% ipython --no-banner

In [1]: import numpy as np

In [2]: np.set_printoptions(suppress=True, linewidth=140)

In [3]: rd = lambda a: np.round(a, 2) + 0

In [4]: X = np.load("run7.npy")

In [5]: X
Out[5]: 
array([[4, 0, 4, 5],
       [0, 0, 0, 0],
       [2, 0, 0, 2],
       [3, 0, 7, 3]])

In [6]: # 2 blocks once reordered

In [7]: rd(np.sort(np.linalg.eigvals(X).real))
Out[7]: array([-2.  , -0.72,  0.  ,  9.72])

In [8]: Uu, sigma, Vh = np.linalg.svd(X)

In [9]: V = Vh[:(sigma > 1e-8).sum()]

In [10]: rng = np.random.default_rng(92908)

In [11]: x0 = X[0] + 3 * X[3] + rng.integers(2) * np.eye(4)[1]

In [12]: x0
Out[12]: array([13.,  1., 25., 14.])

In [13]: np.linalg.matrix_rank(np.vstack([X, x0]))
Out[13]: np.int64(4)

In [14]: rd(np.diag(V.T @ V))
Out[14]: array([1., 0., 1., 1.])

In [15]: np.allclose(V.T @ V @ x0, x0)
Out[15]: False

In [16]: rd(np.linalg.norm(x0 - V.T @ V @ x0))
Out[16]: np.float64(1.0)

In [17]: out = np.array([[-3, 1], [-3, 0]])

In [18]: cent = np.kron(out, X)

In [19]: np.linalg.matrix_rank(cent)
Out[19]: np.int64(6)

In [20]: rd(np.linalg.norm(X, 2) / np.linalg.norm(X))
Out[20]: np.float64(0.96)

In [21]: M = np.load("sample12.npy")

In [22]: M
Out[22]: 
array([[1.  , 0.2 , 0.04, 0.01, 0.  ],
       [0.2 , 1.  , 0.2 , 0.04, 0.01],
       [0.04, 0.2 , 1.  , 0.2 , 0.04],
       [0.01, 0.04, 0.2 , 1.  , 0.2 ],
       [0.  , 0.01, 0.04, 0.2 , 1.  ]])

In [23]: # symmetric

In [24]: rd(np.linalg.norm(M, 2))
Out[24]: np.float64(1.4)

In [25]: rd(M[3] @ M[2])
Out[25]: np.float64(0.42)

In [26]: rd(np.linalg.norm(M[3], 1)), rd(np.linalg.norm(M[3], np.inf))
Out[26]: (np.float64(1.45), np.float64(1.0))

In [27]: rd(np.linalg.norm(M[3] - M[2]))
Out[27]: np.float64(1.15)

In [28]: rd(np.linalg.norm(M) ** 2 / np.linalg.norm(M, 2) ** 2)
Out[28]: np.float64(2.72)

In [29]: m1 = np.load("w.npy")

In [30]: m1
Out[30]: 
array([[ 3.72,  1.15, -1.55, -0.93, -3.02],
       [ 5.48,  4.74, -4.32,  0.02, -4.99],
       [ 3.29,  2.06, -2.05, -0.42, -2.97],
       [ 2.35,  0.74, -1.13, -0.63, -1.97],
       [ 5.3 ,  4.62, -4.31, -0.07, -5.07],
       [ 3.25,  2.99, -2.66,  0.1 , -3.  ],
       [ 4.63,  2.52, -2.59, -0.66, -4.05],
       [ 3.64,  1.23, -1.48, -0.92, -2.93],
       [ 2.14,  1.65, -1.61, -0.06, -2.01],
       [ 2.3 ,  1.66, -1.58, -0.09, -1.95],
       [ 2.01,  2.68, -2.25,  0.45, -2.  ],
       [ 3.17,  3.04, -2.65,  0.16, -2.98],
       [ 4.12,  4.31, -3.71,  0.3 , -3.93]])

In [31]: proj = m1 @ np.linalg.solve(m1.T @ m1, m1.T)

In [32]: rd(np.linalg.eigvalsh(proj))
Out[32]: array([0., 0., 0., 0., 0., 0., 0., 0., 1., 1., 1., 1., 1.])

In [33]: np.allclose(proj @ proj, proj)
Out[33]: True

In [34]: cov = np.cov(m1, rowvar=False)

In [35]: np.argwhere(np.triu(np.abs(np.corrcoef(m1.T)) > 0.8, 1))
Out[35]: 
array([[0, 4],
       [1, 2],
       [2, 4]])

In [36]: rd(np.polyfit(m1[:, 1], m1[:, 2], 1))
Out[36]: array([-0.79, -0.42])

In [37]: rd(cov)
Out[37]: 
array([[ 1.33,  1.05, -0.97, -0.06, -1.23],
       [ 1.05,  1.79, -1.41,  0.39, -1.15],
       [-0.97, -1.41,  1.15, -0.25,  1.02],
       [-0.06,  0.39, -0.25,  0.21, -0.02],
       [-1.23, -1.15,  1.02, -0.02,  1.17]])

In [38]: rd(np.corrcoef(m1.T))
Out[38]: 
array([[ 1.  ,  0.68, -0.78, -0.12, -0.98],
       [ 0.68,  1.  , -0.99,  0.64, -0.8 ],
       [-0.78, -0.99,  1.  , -0.52,  0.88],
       [-0.12,  0.64, -0.52,  1.  , -0.05],
       [-0.98, -0.8 ,  0.88, -0.05,  1.  ]])

In [39]: np.argsort(-m1.std(axis=0).round(6), kind="stable")
Out[39]: array([1, 0, 4, 2, 3])

In [40]: np.median(m1, axis=0)
Out[40]: array([ 3.29,  2.52, -2.25, -0.07, -2.98])

In [41]: Ac = (m1 - m1.mean(axis=0)) / m1.std(axis=0)

In [42]: np.argwhere(np.abs(Ac) > 2)
Out[42]: array([], shape=(0, 2), dtype=int64)

In [43]: coef = np.linalg.lstsq(np.delete(Ac, 2, axis=1), Ac[:, 2])[0]

In [44]: rd(coef)
Out[44]: array([ 0.24, -0.76,  0.02,  0.51])

In [45]: rd(1 - np.var(Ac[:, 2] - np.delete(Ac, 2, axis=1) @ coef))
Out[45]: np.float64(1.0)

In [46]: np.abs(coef).argmax()
Out[46]: np.int64(1)

In [47]: W0 = np.array([[-0.34, 0.94, 0.04, 0.91, 1.54],
    ...:     [0.18, 1.38, -0.12, 0.93, 1.26],
    ...:     [-1.1, -0.01, 0.29, 0.65, 1.61],
    ...:     [2.98, 2.01, -0.89, -0.27, -2.17]])

In [48]: W0
Out[48]: 
array([[-0.34,  0.94,  0.04,  0.91,  1.54],
       [ 0.18,  1.38, -0.12,  0.93,  1.26],
       [-1.1 , -0.01,  0.29,  0.65,  1.61],
       [ 2.98,  2.01, -0.89, -0.27, -2.17]])

In [49]: # looks like rank 2

In [50]: r0, v = W0[3], W0[1]

In [51]: rd(r0 @ v)
Out[51]: np.float64(0.43)

In [52]: pr = (r0 @ v) / (r0 @ r0) * r0

In [53]: rd(pr)
Out[53]: array([ 0.07,  0.05, -0.02, -0.01, -0.05])

In [54]: np.linalg.matrix_rank(np.outer(r0, v))
Out[54]: np.int64(1)
